$ python -q
>>> import numpy as np
>>> import numpy.linalg as la
>>> np.set_printoptions(precision=2, suppress=True, linewidth=200)
>>> def rd(a):
...     return np.round(a, 2) + 0
... 
>>> M = np.load("arr.npy")
>>> M
array([[  9,  -1,  -2,   1,   1,   2,   0,   0,   2,  -2,  -1,   0],
       [ -2, -24,   2,   2,   0,  -2,   1,   1,   0,   0,   2,   0],
       [ -2,  -2, -26,  -1,   1,   0,   2,   2,   0,   0,   1,  -2],
       [  1,   1,   0, -21,   0,  -2,  -1,   0,   0,   1,   1,   0],
       [  0,  -1,  -2,   2, -24,  -1,  -1,  -2,   2,  -1,   2,   1],
       [  1,   1,   1,   1,  -2, -13,  -2,   1,  -1,   2,  -2,   0],
       [ -2,  -2,  -1,  -2,   0,   2,   7,   1,  -1,  -2,  -1,  -1],
       [ -2,   0,  -2,  -1,  -1,   1,   1,   0,   2,   0,   0,   0],
       [  1,   0,  -1,  -2,   1,  -1,  -2,   0,  -9,   1,  -2,  -2],
       [ -2,   2,  -2,  -1,  -2,   1,   1,  -1,  -1,  12,  -2,  -2],
       [  0,   2,  -1,   0,   0,  -2,  -1,   2,  -1,   1, -27,  -1],
       [  2,   1,  -1,   0,   2,  -1,   1,   0,  -2,  -2,  -2,  -6]])
>>> vec = np.array([1, 2, 3, 1, 3, 1, 1, 3, 1, 1, 1, 1])
>>> a = np.maximum(M @ vec, 0)
>>> a
array([6, 0, 0, 0, 0, 0, 0, 0, 0, 0, 0, 0])
>>> M * (a > 1e-9)[:, None]
array([[ 9, -1, -2,  1,  1,  2,  0,  0,  2, -2, -1,  0],
       [ 0,  0,  0,  0,  0,  0,  0,  0,  0,  0,  0,  0],
       [ 0,  0,  0,  0,  0,  0,  0,  0,  0,  0,  0,  0],
       [ 0,  0,  0,  0,  0,  0,  0,  0,  0,  0,  0,  0],
       [ 0,  0,  0,  0,  0,  0,  0,  0,  0,  0,  0,  0],
       [ 0,  0,  0,  0,  0,  0,  0,  0,  0,  0,  0,  0],
       [ 0,  0,  0,  0,  0,  0,  0,  0,  0,  0,  0,  0],
       [ 0,  0,  0,  0,  0,  0,  0,  0,  0,  0,  0,  0],
       [ 0,  0,  0,  0,  0,  0,  0,  0,  0,  0,  0,  0],
       [ 0,  0,  0,  0,  0,  0,  0,  0,  0,  0,  0,  0],
       [ 0,  0,  0,  0,  0,  0,  0,  0,  0,  0,  0,  0],
       [ 0,  0,  0,  0,  0,  0,  0,  0,  0,  0,  0,  0]])
>>> np.maximum(M @ vec, 0) - np.maximum(-M @ vec, 0)
array([  6, -38, -75, -19, -82, -12,  -4,  -8, -16,  -5, -24,  -5])
>>> rd(np.tanh(M @ vec))
array([ 1., -1., -1., -1., -1., -1., -1., -1., -1., -1., -1., -1.])
>>> M.T @ a
array([ 54,  -6, -12,   6,   6,  12,   0,   0,  12, -12,  -6,   0])
>>> r0 = np.array([4, 1, 4, 7, 4, 5, 4, 5, 2, 7, 6, 6])
>>> M2 = M + np.outer(r0, np.eye(12)[2])
>>> la.matrix_rank(M2 - M)
np.int64(1)
>>> la.matrix_rank(la.inv(M2) - la.inv(M), tol=1e-8)
np.int64(1)
